$ ipython --no-banner

In [1]: import numpy as np

In [2]: from numpy import linalg as LA

In [3]: np.set_printoptions(suppress=True, linewidth=200)

In [4]: def rnd(a):
   ...:     return np.round(a, 2) + 0
   ...: 

In [5]: J = np.diag(np.array([2, 4, 3, 1, 3, 0]))

In [6]: J
Out[6]: 
array([[2, 0, 0, 0, 0, 0],
       [0, 4, 0, 0, 0, 0],
       [0, 0, 3, 0, 0, 0],
       [0, 0, 0, 1, 0, 0],
       [0, 0, 0, 0, 3, 0],
       [0, 0, 0, 0, 0, 0]])

In [7]: rank = LA.matrix_rank(J)

In [8]: rank
Out[8]: np.int64(5)

In [9]: ns = LA.svd(J)[2][rank:].T

In [10]: [int(LA.matrix_rank(J[:, :j + 1])) for j in range(6)]
Out[10]: [1, 2, 3, 4, 5, 5]

In [11]: J @ ns
Out[11]: 
array([[0.],
       [0.],
       [0.],
       [0.],
       [0.],
       [0.]])

In [12]: [int(LA.matrix_rank(J[:i])) for i in range(1, len(J) + 1)]
Out[12]: [1, 2, 3, 4, 5, 5]

In [13]: np.allclose(J @ ns, 0)
Out[13]: True

In [14]: ns.shape
Out[14]: (6, 1)

In [15]: np.flatnonzero(LA.matrix_power((J != 0) + (J.T != 0) + np.eye(6), 6)[0])
Out[15]: array([0])

In [16]: J @ J
Out[16]: 
array([[ 4,  0,  0,  0,  0,  0],
       [ 0, 16,  0,  0,  0,  0],
       [ 0,  0,  9,  0,  0,  0],
       [ 0,  0,  0,  1,  0,  0],
       [ 0,  0,  0,  0,  9,  0],
       [ 0,  0,  0,  0,  0,  0]])

In [17]: (J != 0).astype(int)
Out[17]: 
array([[1, 0, 0, 0, 0, 0],
       [0, 1, 0, 0, 0, 0],
       [0, 0, 1, 0, 0, 0],
       [0, 0, 0, 1, 0, 0],
       [0, 0, 0, 0, 1, 0],
       [0, 0, 0, 0, 0, 0]])

In [18]: rnd(LA.det(J))
Out[18]: np.float64(0.0)

In [19]: (LA.matrix_power((J != 0) + (J.T != 0) + np.eye(6), 6) > 0).astype(int)
Out[19]: 
array([[1, 0, 0, 0, 0, 0],
       [0, 1, 0, 0, 0, 0],
       [0, 0, 1, 0, 0, 0],
       [0, 0, 0, 1, 0, 0],
       [0, 0, 0, 0, 1, 0],
       [0, 0, 0, 0, 0, 1]])

In [20]: r0 = np.array([-2, -2, -2])

In [21]: np.correlate(J[3], J[4], "full")
Out[21]: array([0, 0, 0, 0, 3, 0, 0, 0, 0, 0, 0])

In [22]: np.polyval(r0, J[3])
Out[22]: array([-2, -2, -2, -6, -2, -2])

In [23]: LA.matrix_rank(J, rtol=0.1)
Out[23]: np.int64(5)

In [24]: np.argsort(-LA.norm(J, axis=0).round(6), kind="stable")[:3]
Out[24]: array([1, 2, 4])

In [25]: [round(float(x), 2) for x in LA.svd(J, compute_uv=False)[:3]]
Out[25]: [4.0, 3.0, 3.0]

In [26]: LA.cond(J) > 100
Out[26]: np.True_

In [27]: rnd(LA.norm(J, 2) / LA.norm(J))
Out[27]: np.float64(0.64)

In [28]: np.prod(np.diag(J)), rnd(LA.det(J))
Out[28]: (np.int64(0), np.float64(0.0))

In [29]: M = np.loadtxt("case17.csv", delimiter=",")

In [30]: M
Out[30]: 
array([[-3.,  8., -1.,  6.,  8., -5.,  3., -7.,  2., -6.,  0.],
       [ 2., -8., -1.,  6., -5.,  6., -1., -2.,  9.,  0.,  0.],
       [ 5., -3.,  4.,  5.,  7., -2.,  9.,  3., -4., -3.,  0.],
       [ 6.,  8., -8.,  2.,  6.,  9., -1.,  2., -9., -4.,  0.],
       [ 2., -2.,  5., -2.,  6., -7., -2., -5., -9.,  3.,  0.],
       [-2., -9., -2., -1., -2.,  3., -4.,  7.,  3.,  6.,  0.],
       [-3.,  8.,  1.,  7., -9.,  3., -8.,  3.,  5.,  0.,  0.],
       [ 5., -7., -1.,  0., -8.,  8., -2.,  3., -5., -7.,  0.],
       [ 8., -6.,  9.,  5.,  0., -3., -5.,  2., -7., -5.,  0.],
       [-1., -3.,  8.,  6.,  9.,  6., -5., -8.,  7.,  7.,  0.],
       [ 0.,  0.,  0.,  0.,  0.,  0.,  0.,  0.,  0.,  0.,  2.]])

In [31]: r0 = np.array([0, 4, 4])

In [32]: np.polyval(r0, M[9])
Out[32]: array([  0.,  -8.,  36.,  28.,  40.,  28., -16., -28.,  32.,  32.,   4.])

In [33]: np.cross(M[9, :3], M[0, :3])
Out[33]: array([-61., -25., -17.])

In [34]: r0 = np.array([5, 5, -5, -5])

In [35]: v = np.array([0, 0, 2, 1, 1, 2, 0, 2, 1, 1, 2, 2])

In [36]: feats = r0[:, None] + v[None, :]

In [37]: feats
Out[37]: 
array([[ 5,  5,  7,  6,  6,  7,  5,  7,  6,  6,  7,  7],
       [ 5,  5,  7,  6,  6,  7,  5,  7,  6,  6,  7,  7],
       [-5, -5, -3, -4, -4, -3, -5, -3, -4, -4, -3, -3],
       [-5, -5, -3, -4, -4, -3, -5, -3, -4, -4, -3, -3]])

In [38]: rnd(LA.norm(feats[0], 1)), rnd(LA.norm(feats[0], np.inf))
Out[38]: (np.float64(74.0), np.float64(7.0))

In [39]: rnd(LA.norm(feats, axis=1))
Out[39]: array([21.54, 21.54, 13.56, 13.56])

In [40]: rnd(LA.norm(feats) ** 2 / LA.norm(feats, 2) ** 2)
Out[40]: np.float64(1.02)

In [41]: LA.lstsq(feats[:-1].T, feats[-1])[2]
Out[41]: np.int32(2)

In [42]: rnd(np.trace(LA.pinv(feats) @ feats))
Out[42]: np.float64(2.0)

In [43]: np.allclose(feats[:-1].T @ LA.lstsq(feats[:-1].T, feats[-1])[0], feats[-1])
Out[43]: True

In [44]: rnd(feats @ LA.pinv(feats) @ feats)
Out[44]: 
array([[ 5.,  5.,  7.,  6.,  6.,  7.,  5.,  7.,  6.,  6.,  7.,  7.],
       [ 5.,  5.,  7.,  6.,  6.,  7.,  5.,  7.,  6.,  6.,  7.,  7.],
       [-5., -5., -3., -4., -4., -3., -5., -3., -4., -4., -3., -3.],
       [-5., -5., -3., -4., -4., -3., -5., -3., -4., -4., -3., -3.]])

In [45]: mat = np.diag(np.array([1, 2, 1, 1, 0, 0, 1, 1, 0, 0, 0, 1])) + 5 * np.eye(12, k=1) + 5 * np.eye(12, k=-1)

In [46]: mat
Out[46]: 
array([[1., 5., 0., 0., 0., 0., 0., 0., 0., 0., 0., 0.],
       [5., 2., 5., 0., 0., 0., 0., 0., 0., 0., 0., 0.],
       [0., 5., 1., 5., 0., 0., 0., 0., 0., 0., 0., 0.],
       [0., 0., 5., 1., 5., 0., 0., 0., 0., 0., 0., 0.],
       [0., 0., 0., 5., 0., 5., 0., 0., 0., 0., 0., 0.],
       [0., 0., 0., 0., 5., 0., 5., 0., 0., 0., 0., 0.],
       [0., 0., 0., 0., 0., 5., 1., 5., 0., 0., 0., 0.],
       [0., 0., 0., 0., 0., 0., 5., 1., 5., 0., 0., 0.],
       [0., 0., 0., 0., 0., 0., 0., 5., 0., 5., 0., 0.],
       [0., 0., 0., 0., 0., 0., 0., 0., 5., 0., 5., 0.],
       [0., 0., 0., 0., 0., 0., 0., 0., 0., 5., 0., 5.],
       [0., 0., 0., 0., 0., 0., 0., 0., 0., 0., 5., 1.]])

In [47]: W = np.array([[-3, 2, -2, -1],
    ...:     [2, 3, -1, 0],
    ...:     [1, 2, -2, 3],
    ...:     [-2, 2, -2, -1],
    ...:     [0, -3, 3, 3],
    ...:     [1, 2, -1, 3],
    ...:     [-3, 2, -1, -3],
    ...:     [-2, 1, -1, 1],
    ...:     [0, 2, -3, -1],
    ...:     [3, -2, 2, -2],
    ...:     [0, -3, 0, 1],
    ...:     [1, 1, 0, -3]])

In [48]: coef = np.array([-2, -3, 2, 3])

In [49]: hid = np.maximum(mat @ W + coef, 0)

In [50]: LA.matrix_rank(hid)
Out[50]: np.int64(4)

In [51]: basis = np.array([[1, 3], [0, 0], [1, 2], [3, 3]])

In [52]: W @ basis
Out[52]: 
array([[ -8, -16],
       [  1,   4],
       [  8,   8],
       [ -7, -13],
       [ 12,  15],
       [  9,  10],
       [-13, -20],
       [  0,  -5],
       [ -6,  -9],
       [ -1,   7],
       [  3,   3],
       [ -8,  -6]])

In [53]: (hid @ basis).round(6).argmax(axis=1)
Out[53]: array([1, 0, 0, 1, 0, 1, 0, 0, 1, 0, 1, 1])

In [54]: rnd(LA.svd(mat, compute_uv=False))
Out[54]: array([10.37,  9.6 ,  9.24,  8.35,  8.07,  6.65,  6.44,  4.96,  4.22,  2.82,  1.85,  0.52])

In [55]: mat - mat[0]
Out[55]: 
array([[ 0.,  0.,  0.,  0.,  0.,  0.,  0.,  0.,  0.,  0.,  0.,  0.],
       [ 4., -3.,  5.,  0.,  0.,  0.,  0.,  0.,  0.,  0.,  0.,  0.],
       [-1.,  0.,  1.,  5.,  0.,  0.,  0.,  0.,  0.,  0.,  0.,  0.],
       [-1., -5.,  5.,  1.,  5.,  0.,  0.,  0.,  0.,  0.,  0.,  0.],
       [-1., -5.,  0.,  5.,  0.,  5.,  0.,  0.,  0.,  0.,  0.,  0.],
       [-1., -5.,  0.,  0.,  5.,  0.,  5.,  0.,  0.,  0.,  0.,  0.],
       [-1., -5.,  0.,  0.,  0.,  5.,  1.,  5.,  0.,  0.,  0.,  0.],
       [-1., -5.,  0.,  0.,  0.,  0.,  5.,  1.,  5.,  0.,  0.,  0.],
       [-1., -5.,  0.,  0.,  0.,  0.,  0.,  5.,  0.,  5.,  0.,  0.],
       [-1., -5.,  0.,  0.,  0.,  0.,  0.,  0.,  5.,  0.,  5.,  0.],
       [-1., -5.,  0.,  0.,  0.,  0.,  0.,  0.,  0.,  5.,  0.,  5.],
       [-1., -5.,  0.,  0.,  0.,  0.,  0.,  0.,  0.,  0.,  5.,  1.]])

In [56]: np.zeros(12, 12)
TypeError: Cannot interpret '12' as a data type


In [57]: np.diff(mat, axis=0)
Out[57]: 
array([[ 4., -3.,  5.,  0.,  0.,  0.,  0.,  0.,  0.,  0.,  0.,  0.],
       [-5.,  3., -4.,  5.,  0.,  0.,  0.,  0.,  0.,  0.,  0.,  0.],
       [ 0., -5.,  4., -4.,  5.,  0.,  0.,  0.,  0.,  0.,  0.,  0.],
       [ 0.,  0., -5.,  4., -5.,  5.,  0.,  0.,  0.,  0.,  0.,  0.],
       [ 0.,  0.,  0., -5.,  5., -5.,  5.,  0.,  0.,  0.,  0.,  0.],
       [ 0.,  0.,  0.,  0., -5.,  5., -4.,  5.,  0.,  0.,  0.,  0.],
       [ 0.,  0.,  0.,  0.,  0., -5.,  4., -4.,  5.,  0.,  0.,  0.],
       [ 0.,  0.,  0.,  0.,  0.,  0., -5.,  4., -5.,  5.,  0.,  0.],
       [ 0.,  0.,  0.,  0.,  0.,  0.,  0., -5.,  5., -5.,  5.,  0.],
       [ 0.,  0.,  0.,  0.,  0.,  0.,  0.,  0., -5.,  5., -5.,  5.],
       [ 0.,  0.,  0.,  0.,  0.,  0.,  0.,  0.,  0., -5.,  5., -4.]])

In [58]: mat.shape
Out[58]: (12, 12)

In [59]: mat.sum(axis=0)
Out[59]: array([ 6., 12., 11., 11., 10., 10., 11., 11., 10., 10., 10.,  6.])

In [60]: rnd(LA.norm(mat))
Out[60]: np.float64(23.66)

In [61]: np.abs(mat).max()
Out[61]: np.float64(5.0)

In [62]: rnd(mat.mean(axis=0))
Out[62]: array([0.5 , 1.  , 0.92, 0.92, 0.83, 0.83, 0.92, 0.92, 0.83, 0.83, 0.83, 0.5 ])

In [63]: mat.sum(axis=1)
Out[63]: array([ 6., 12., 11., 11., 10., 10., 11., 11., 10., 10., 10.,  6.])

In [64]: LA.matrix_rank(mat)
Out[64]: np.int64(12)
